$ python3 -q
>>> import numpy as np
>>> np.set_printoptions(suppress=True, linewidth=120)
>>> m1 = np.load("block19.npy")
>>> m1
array([[ 0,  1, -2,  1,  1,  0, -1,  3],
       [ 0,  3, -3, -2,  0,  0,  2, -1],
       [ 6,  3, -2,  3, -3,  2,  1,  2],
       [ 9,  0, -1, -1,  0,  3,  0,  3],
       [-3,  3,  3, -1, -3, -1, -3, -3],
       [ 0, -2, -3,  2, -2,  0, -1,  0]])
>>> t3 = np.stack([m1, 2 * m1, m1[::-1]])
>>> np.einsum("bij,cij->bc", t3, t3)
array([[ 299,  598,  138],
       [ 598, 1196,  276],
       [ 138,  276,  299]])
>>> A2 = m1 / np.sqrt((m1 ** 2).mean(axis=1, keepdims=True))
>>> np.linalg.matrix_rank(A2) == np.linalg.matrix_rank(m1)
np.True_
>>> A2 = m1 / np.linalg.norm(m1, axis=1, keepdims=True)
>>> gram = A2 @ A2.T
>>> np.round(np.linalg.norm(A2, axis=1), 1)
array([1., 1., 1., 1., 1., 1.])
>>> (gram - 2 * np.eye(6)).round(6).argmax(axis=1)
array([2, 2, 3, 2, 1, 2])
>>> gram.round(1) + 0
array([[ 1. ,  0.1,  0.3,  0.2, -0.4,  0.3],
       [ 0.1,  1. ,  0.2,  0. ,  0. , -0.1],
       [ 0.3,  0.2,  1. ,  0.7, -0.3,  0.3],
       [ 0.2,  0. ,  0.7,  1. , -0.5,  0. ],
       [-0.4,  0. , -0.3, -0.5,  1. , -0.2],
       [ 0.3, -0.1,  0.3,  0. , -0.2,  1. ]])
>>> (np.abs(gram) > 0.9).astype(int)
array([[1, 0, 0, 0, 0, 0],
       [0, 1, 0, 0, 0, 0],
       [0, 0, 1, 0, 0, 0],
       [0, 0, 0, 1, 0, 0],
       [0, 0, 0, 0, 1, 0],
       [0, 0, 0, 0, 0, 1]])
>>> np.round(np.degrees(np.arccos(np.clip(gram[2, 1], -1, 1))), 1)
np.float64(78.5)
>>> A2 = np.array([[5, 4, 2],
...     [5, 2, 3],
...     [3, 4, 2],
...     [2, 0, 0],
...     [2, 1, 4],
...     [2, 4, 0],
...     [3, 2, 1],
...     [4, 4, 2]])
>>> np.linalg.matrix_rank(np.vstack([m1, A2.T]))
np.int64(8)
>>> np.vstack([m1, A2.T]).shape
(9, 8)
>>> ang = np.radians(36)
>>> r_ = np.eye(8)
>>> r_[7, 7] = r_[1, 1] = np.cos(ang)
>>> r_[7, 1], r_[1, 7] = -np.sin(ang), np.sin(ang)
>>> r_.round(1)
array([[ 1. ,  0. ,  0. ,  0. ,  0. ,  0. ,  0. ,  0. ],
       [ 0. ,  0.8,  0. ,  0. ,  0. ,  0. ,  0. ,  0.6],
       [ 0. ,  0. ,  1. ,  0. ,  0. ,  0. ,  0. ,  0. ],
       [ 0. ,  0. ,  0. ,  1. ,  0. ,  0. ,  0. ,  0. ],
       [ 0. ,  0. ,  0. ,  0. ,  1. ,  0. ,  0. ,  0. ],
       [ 0. ,  0. ,  0. ,  0. ,  0. ,  1. ,  0. ,  0. ],
       [ 0. ,  0. ,  0. ,  0. ,  0. ,  0. ,  1. ,  0. ],
       [ 0. , -0.6,  0. ,  0. ,  0. ,  0. ,  0. ,  0.8]])
>>> A2 = m1 @ r_.T
>>> A2.round(1)
array([[ 0. ,  2.6, -2. ,  1. ,  1. ,  0. , -1. ,  1.8],
       [ 0. ,  1.8, -3. , -2. ,  0. ,  0. ,  2. , -2.6],
       [ 6. ,  3.6, -2. ,  3. , -3. ,  2. ,  1. , -0.1],
       [ 9. ,  1.8, -1. , -1. ,  0. ,  3. ,  0. ,  2.4],
       [-3. ,  0.7,  3. , -1. , -3. , -1. , -3. , -4.2],
       [ 0. , -1.6, -3. ,  2. , -2. ,  0. , -1. ,  1.2]])
>>> round(float(np.linalg.det(r_)), 1), round(float(np.trace(r_)), 1)
(1.0, 7.6)
>>> np.allclose(np.linalg.norm(m1, axis=1), np.linalg.norm(A2, axis=1))
True
>>> M = np.load("layer15.npy")
>>> M
array([[ 0,  0,  0,  0,  0,  0],
       [ 2, -1,  0,  0,  0,  0],
       [ 2,  3,  3,  0,  0,  0],
       [ 3,  2,  1,  1,  0,  0],
       [-2,  3, -2,  3, -3,  0],
       [-3,  3,  2, -3,  2,  1]])
>>> # triangular, det is the product of the diagonal
>>> np.unique(M.round(6), axis=0).shape
(6, 6)
>>> np.abs(np.diag(np.linalg.qr(M)[1])) > 1e-9
array([ True,  True,  True,  True,  True, False])
>>> np.round(M @ np.linalg.pinv(M) @ M, 1) + 0
array([[ 0.,  0.,  0.,  0.,  0.,  0.],
       [ 2., -1.,  0.,  0.,  0.,  0.],
       [ 2.,  3.,  3.,  0.,  0.,  0.],
       [ 3.,  2.,  1.,  1.,  0.,  0.],
       [-2.,  3., -2.,  3., -3.,  0.],
       [-3.,  3.,  2., -3.,  2.,  1.]])
>>> try:
...     np.linalg.inv(M)
... except np.linalg.LinAlgError as e:
...     print(repr(e))
... 
LinAlgError('Singular matrix')
>>> U, s, vt = np.linalg.svd(M)
>>> V = vt[:(s > 1e-8).sum()]
>>> rng = np.random.default_rng(2337)
>>> x0 = M[1] + -3 * M[5] + rng.integers(2) * np.eye(6)[1]
>>> x0
array([ 11., -10.,  -6.,   9.,  -6.,  -3.])
>>> np.round(V.T @ V, 1) + 0
array([[ 1. ,  0. ,  0. ,  0. ,  0. ,  0.1],
       [ 0. ,  1. ,  0.1,  0.1,  0. ,  0.2],
       [ 0. ,  0.1,  0.9, -0.1,  0. , -0.2],
       [ 0. ,  0.1, -0.1,  0.8, -0.1, -0.4],
       [ 0. ,  0. ,  0. , -0.1,  1. , -0.1],
       [ 0.1,  0.2, -0.2, -0.4, -0.1,  0.3]])
>>> np.linalg.matrix_rank(np.vstack([M, x0]))
np.int64(5)
>>> def softmax(z):
...     e = np.exp(z - z.max(axis=-1, keepdims=True))
...     return e / e.sum(axis=-1, keepdims=True)
... 
>>> np.round(softmax(M).sum(axis=1), 1)
array([1., 1., 1., 1., 1., 1.])
>>> np.round(softmax(M[1] + -2), 1) + 0
array([0.6, 0. , 0.1, 0.1, 0.1, 0.1])
>>> S = M @ M.T / np.sqrt(6)
>>> np.round(softmax(S + np.triu(np.full(S.shape, -np.inf), 1)), 1) + 0
array([[1. , 0. , 0. , 0. , 0. , 0. ],
       [0.1, 0.9, 0. , 0. , 0. , 0. ],
       [0. , 0. , 1. , 0. , 0. , 0. ],
       [0. , 0. , 0.5, 0.5, 0. , 0. ],
       [0. , 0. , 0. , 0. , 1. , 0. ],
       [0. , 0. , 0. , 0. , 0. , 1. ]])
>>> softmax(S).round(6).argmax(axis=1)
array([0, 1, 2, 2, 4, 5])
>>> data = np.load("mat.npy")
>>> data
array([[0, 0, 0, 0, 1],
       [1, 0, 0, 0, 2],
       [0, 2, 0, 0, 1],
       [0, 0, 0, 0, 2],
       [0, 4, 0, 0, 0],
       [5, 0, 3, 4, 9],
       [0, 0, 0, 0, 3],
       [3, 4, 0, 1, 1],
       [0, 0, 0, 0, 1],
       [0, 2, 0, 0, 0],
       [0, 0, 0, 0, 4],
       [0, 4, 0, 0, 0],
       [3, 2, 0, 0, 1],
       [0, 8, 0, 0, 0]])
>>> gram = np.cov(data, rowvar=False)
>>> np.round(np.corrcoef(data.T), 1)
array([[ 1. , -0.1,  0.7,  0.8,  0.6],
       [-0.1,  1. , -0.2, -0.2, -0.5],
       [ 0.7, -0.2,  1. ,  1. ,  0.9],
       [ 0.8, -0.2,  1. ,  1. ,  0.8],
       [ 0.6, -0.5,  0.9,  0.8,  1. ]])
>>> np.median(data, axis=0)
array([0., 1., 0., 0., 1.])
>>> gram.shape
(5, 5)
>>> np.round(np.linalg.eigvalsh(gram)[::-1], 1) + 0
array([10.3,  4.5,  0.9,  0.2,  0. ])
>>> A2 = data / np.linalg.norm(data, axis=1, keepdims=True)
>>> gram = A2 @ A2.T
>>> np.round(np.linalg.norm(A2, axis=1), 1)
array([1., 1., 1., 1., 1., 1., 1., 1., 1., 1., 1., 1., 1., 1.])
>>> np.degrees(np.arccos(np.clip(gram[0, 11], -1, 1)))
np.float64(90.0)
>>> A2 = np.c_[data[:, :1] @ np.array([[1]]), np.array([-1, 1, -1, -2, 1, 2, 2, 1, 0, 1, -1, -2, 2, 1])]
>>> A2
array([[ 0, -1],
       [ 1,  1],
       [ 0, -1],
       [ 0, -2],
       [ 0,  1],
       [ 5,  2],
       [ 0,  2],
       [ 3,  1],
       [ 0,  0],
       [ 0,  1],
       [ 0, -1],
       [ 0, -2],
       [ 3,  2],
       [ 0,  1]])
>>> np.linalg.matrix_rank(np.c_[data, A2])
np.int64(6)
>>> np.linalg.matrix_rank(A2)
np.int64(2)
>>> np.round(np.linalg.lstsq(data, A2[:, 0])[0], 1) + 0
array([1., 0., 0., 0., 0.])
>>> E = np.load("sample6.npy")
>>> E.round(1) + 0
array([[ 0.1,  0. ,  0. ,  0. , -0.2, -0.2,  0. , -0.2,  0. ],
       [ 0. ,  0. ,  0. ,  0. ,  0.1,  0.1,  0. ,  0.1,  0. ],
       [ 0. ,  0. ,  0. ,  0. ,  0.1,  0.1,  0. ,  0.1,  0. ],
       [ 0. ,  0. ,  0. ,  0. , -0.1, -0.1,  0. , -0.1,  0. ],
       [-0.2,  0.1,  0.1, -0.1,  0.3,  0.3, -0.1,  0.3,  0.1],
       [-0.2,  0.1,  0.1, -0.1,  0.3,  0.3, -0.1,  0.3,  0.1],
       [ 0. ,  0. ,  0. ,  0. , -0.1, -0.1,  0. , -0.1,  0. ],
       [-0.2,  0.1,  0.1, -0.1,  0.3,  0.3, -0.1,  0.3,  0.1],
       [ 0. ,  0. ,  0. ,  0. ,  0.1,  0.1,  0. ,  0.1,  0. ]])
>>> x0 = np.array([3, -3, -1, -2, 3, 1, -1, 1, 0])
>>> np.round(E @ E @ x0, 1)
array([-0.5,  0.2,  0.2, -0.2,  0.8,  0.8, -0.2,  0.8,  0.2])
>>> (x0 - E @ x0) @ (E @ x0)
np.float64(0.0)
>>> J = np.load("m.npy")
>>> J
array([[ 5,  4,  4,  1,  0,  0,  3],
       [ 5,  4,  4,  1,  0,  0,  3],
       [13,  8, 12,  0,  0,  0,  7],
       [11,  7, 10,  0,  0,  0,  6],
       [11,  7, 10,  0,  0,  0,  6],
       [ 5,  4,  4,  1,  0,  0,  3],
       [13,  8, 12,  0,  0,  0,  7],
       [ 9,  6,  8,  0,  0,  0,  5],
       [ 5,  4,  4,  1,  0,  0,  3],
       [ 5,  4,  4,  1,  0,  0,  3],
       [ 5,  4,  4,  1,  0,  0,  3],
       [ 3,  3,  2,  3,  0,  0,  2],
       [11,  7, 10,  0,  0,  0,  6],
       [ 3,  3,  2,  3,  0,  0,  2],
       [ 7,  5,  6,  0,  0,  0,  4],
       [ 9,  6,  8,  0,  0,  0,  5],
       [ 5,  4,  4,  1,  0,  0,  3],
       [13,  8, 12,  0,  0,  0,  7],
       [11,  7, 10,  0,  0,  0,  6],
       [11,  7, 10,  0,  0,  0,  6],
       [13,  8, 12,  0,  0,  0,  7],
       [ 9,  6,  8,  0,  0,  0,  5],
       [11,  7, 10,  0,  0,  0,  6],
       [ 5,  4,  4,  1,  0,  0,  3],
       [ 3,  3,  2,  3,  0,  0,  2],
       [ 5,  4,  4,  1,  0,  0,  3],
       [ 3,  3,  2,  3,  0,  0,  2],
       [ 7,  5,  6,  0,  0,  0,  4],
       [ 7,  5,  6,  0,  0,  0,  4],
       [ 5,  4,  4,  1,  0,  0,  3],
       [ 7,  5,  6,  0,  0,  0,  4],
       [ 9,  6,  8,  0,  0,  0,  5],
       [11,  7, 10,  0,  0,  0,  6],
       [ 9,  6,  8,  0,  0,  0,  5]])
>>> # rows 0 and 1 are equal
>>> round(np.linalg.norm(J, 2), 1)
np.float64(78.3)
>>> round(np.linalg.norm(J) ** 2 / np.linalg.norm(J, 2) ** 2, 1)
np.float64(1.0)
>>> J[1] @ J[28]
np.int64(91)
>>> np.round(np.linalg.norm(J, axis=0), 1)
array([49.1, 32.8, 43.8,  6.8,  0. ,  0. , 27.3])
